% ipython --no-banner

In [1]: import numpy as np

In [2]: np.set_printoptions(suppress=True, linewidth=200)

In [3]: A = np.load("layer14.npy")

In [4]: print(A)
[[ 2.  0.  0.  0.  0.  0.  0.]
 [ 0.  4. -4.  5.  3.  4.  5.]
 [ 0.  1. -4. -5.  6. -3. -6.]
 [ 0.  1. -7. -9. -9. -8.  8.]
 [ 0.  2. -5.  0. -2.  9. -7.]
 [ 0.  2.  7.  1. -1.  4. -7.]
 [ 0. -4.  0.  1.  9. -7. -3.]]

In [5]: # 2 groups of indices that never mix

In [6]: def softmax(z):
   ...:     e = np.exp(z - z.max(axis=-1, keepdims=True))
   ...:     return e / e.sum(axis=-1, keepdims=True)
   ...: 

In [7]: print(np.round(softmax(A[1] + -3), 1) + 0)
[0.  0.1 0.  0.3 0.  0.1 0.3]

In [8]: print(np.round(softmax(A).sum(axis=1), 1))
[1. 1. 1. 1. 1. 1. 1.]

In [9]: print(np.round(softmax(10 * A[1]), 1) + 0)
[0.  0.  0.  0.5 0.  0.  0.5]

In [10]: S = A @ A.T / np.sqrt(7)

In [11]: print(np.round(softmax(S + np.triu(np.full(S.shape, -np.inf), 1)), 1) + 0)
[[1. 0. 0. 0. 0. 0. 0.]
 [0. 1. 0. 0. 0. 0. 0.]
 [0. 0. 1. 0. 0. 0. 0.]
 [0. 0. 0. 1. 0. 0. 0.]
 [0. 0. 0. 0. 1. 0. 0.]
 [0. 0. 0. 0. 0. 1. 0.]
 [0. 0. 0. 0. 0. 0. 1.]]

In [12]: print(softmax(S).round(6).argmax(axis=1))
[0 1 2 3 4 5 6]

In [13]: print(np.round(softmax(S), 1) + 0)
[[0.4 0.1 0.1 0.1 0.1 0.1 0.1]
 [0.  1.  0.  0.  0.  0.  0. ]
 [0.  0.  1.  0.  0.  0.  0. ]
 [0.  0.  0.  1.  0.  0.  0. ]
 [0.  0.  0.  0.  1.  0.  0. ]
 [0.  0.  0.  0.  0.  1.  0. ]
 [0.  0.  0.  0.  0.  0.  1. ]]

In [14]: print(np.round(np.sort(np.linalg.eigvals(A).real), 1))
[-11.6  -4.8  -3.   -3.    2.    6.2   6.2]

In [15]: print(np.flatnonzero(np.linalg.matrix_power((A != 0) + (A.T != 0) + np.eye(7), 7)[1]))
[1 2 3 4 5 6]

In [16]: print((A != 0).astype(int))
[[1 0 0 0 0 0 0]
 [0 1 1 1 1 1 1]
 [0 1 1 1 1 1 1]
 [0 1 1 1 1 1 1]
 [0 1 1 0 1 1 1]
 [0 1 1 1 1 1 1]
 [0 1 0 1 1 1 1]]

In [17]: print(A @ A)
[[  4.   0.   0.   0.   0.   0.   0.]
 [  0.  11. -22.   4. -22.  -4.  20.]
 [  0.  25.  -4.  61. -39. 140. -14.]
 [  0. -78.  76. 121. 140. -72.  70.]
 [  0.  45.  85.  37. -92.  90.  12.]
 [  0.  50. -10. -37. -26.  35. -24.]
 [  0.   1. -85. -39. -59.  50. -17.]]

In [18]: print((np.linalg.matrix_power((A != 0) + (A.T != 0) + np.eye(7), 7) > 0).astype(int))
[[1 0 0 0 0 0 0]
 [0 1 1 1 1 1 1]
 [0 1 1 1 1 1 1]
 [0 1 1 1 1 1 1]
 [0 1 1 1 1 1 1]
 [0 1 1 1 1 1 1]
 [0 1 1 1 1 1 1]]

In [19]: x = np.array([7, -7, 0, -2, -1, -1, 4])

In [20]: target = A @ x

In [21]: beta, lr = np.zeros(7), 1 / np.linalg.norm(A, 2) ** 2

In [22]: for i in range(10):
    ...:     beta -= lr * A.T @ (A @ beta - target)
    ...:     if i % 2 == 0: print(i, round(np.linalg.norm(A @ beta - target), 1))
    ...: 
0 35.0
2 26.5
4 23.8
6 22.2
8 20.9

In [23]: print(beta.round(1))
[ 0.6 -2.7  0.2 -0.5 -1.5 -3.3  3. ]

In [24]: print(round(np.linalg.cond(A), 1))
16.3

In [25]: f = np.array([-3, -1])

In [26]: print(np.polyval(f, A[0]))
[-7. -1. -1. -1. -1. -1. -1.]

In [27]: print(np.cross(A[0, :3], A[4, :3]))
[-0. 10.  4.]

In [28]: print(np.array([np.convolve(row, f, "same") for row in A]))
[[ -6.  -2.   0.   0.   0.   0.   0.]
 [  0. -12.   8. -11. -14. -15. -19.]
 [  0.  -3.  11.  19. -13.   3.  21.]
 [  0.  -3.  20.  34.  36.  33. -16.]
 [  0.  -6.  13.   5.   6. -25.  12.]
 [  0.  -6. -23. -10.   2. -11.  17.]
 [  0.  12.   4.  -3. -28.  12.  16.]]

In [29]: print(np.correlate(A[0], A[4], "full"))
[-14.  18.  -4.   0. -10.   4.   0.   0.   0.   0.   0.   0.   0.]

In [30]: M = 3 * np.eye(4) + np.ones((4, 4))

In [31]: print(M)
[[4. 1. 1. 1.]
 [1. 4. 1. 1.]
 [1. 1. 4. 1.]
 [1. 1. 1. 4.]]

In [32]: rng = np.random.default_rng(16623)

In [33]: M2 = M + rng.integers(-2, 3, (4, 1)) @ rng.integers(-2, 3, (1, 4))

In [34]: print(M2)
[[ 8.  3.  1.  3.]
 [-3.  2.  1. -1.]
 [-1.  0.  4.  0.]
 [-3. -1.  1.  2.]]

In [35]: print(np.round(np.linalg.svd(M2 - M, compute_uv=False), 1) + 0)
[8.8 0.  0.  0. ]

In [36]: print(np.linalg.matrix_rank(M2 - M, tol=1e-8))
1

In [37]: C2 = M2.T @ M2

In [38]: print(np.round(np.linalg.eigvalsh(C2)[::-1], 1))
[94.7 21.5  9.   4.8]

In [39]: print(np.round(np.linalg.svd(M2, compute_uv=False) ** 2, 1))
[94.7 21.5  9.   4.8]

In [40]: print((M2 @ M2.T).shape)
(4, 4)

In [41]: print(C2)
[[83. 21. -2. 21.]
 [21. 14.  4.  5.]
 [-2.  4. 19.  4.]
 [21.  5.  4. 14.]]

In [42]: print(np.allclose(C2, C2.T))
True

In [43]: M2 = np.linalg.inv(M)

In [44]: print(M2.round(1) + 0)
[[0.3 0.  0.  0. ]
 [0.  0.3 0.  0. ]
 [0.  0.  0.3 0. ]
 [0.  0.  0.  0.3]]

In [45]: print(np.round(np.linalg.inv(M2), 1))
[[4. 1. 1. 1.]
 [1. 4. 1. 1.]
 [1. 1. 4. 1.]
 [1. 1. 1. 4.]]

In [46]: print(round(float(np.linalg.det(M) * np.linalg.det(M2)), 1))
1.0

In [47]: print((np.abs(M2) > 1e-9).astype(int))
[[1 1 1 1]
 [1 1 1 1]
 [1 1 1 1]
 [1 1 1 1]]

In [48]: print(round(float(np.linalg.cond(M)), 1))
2.3
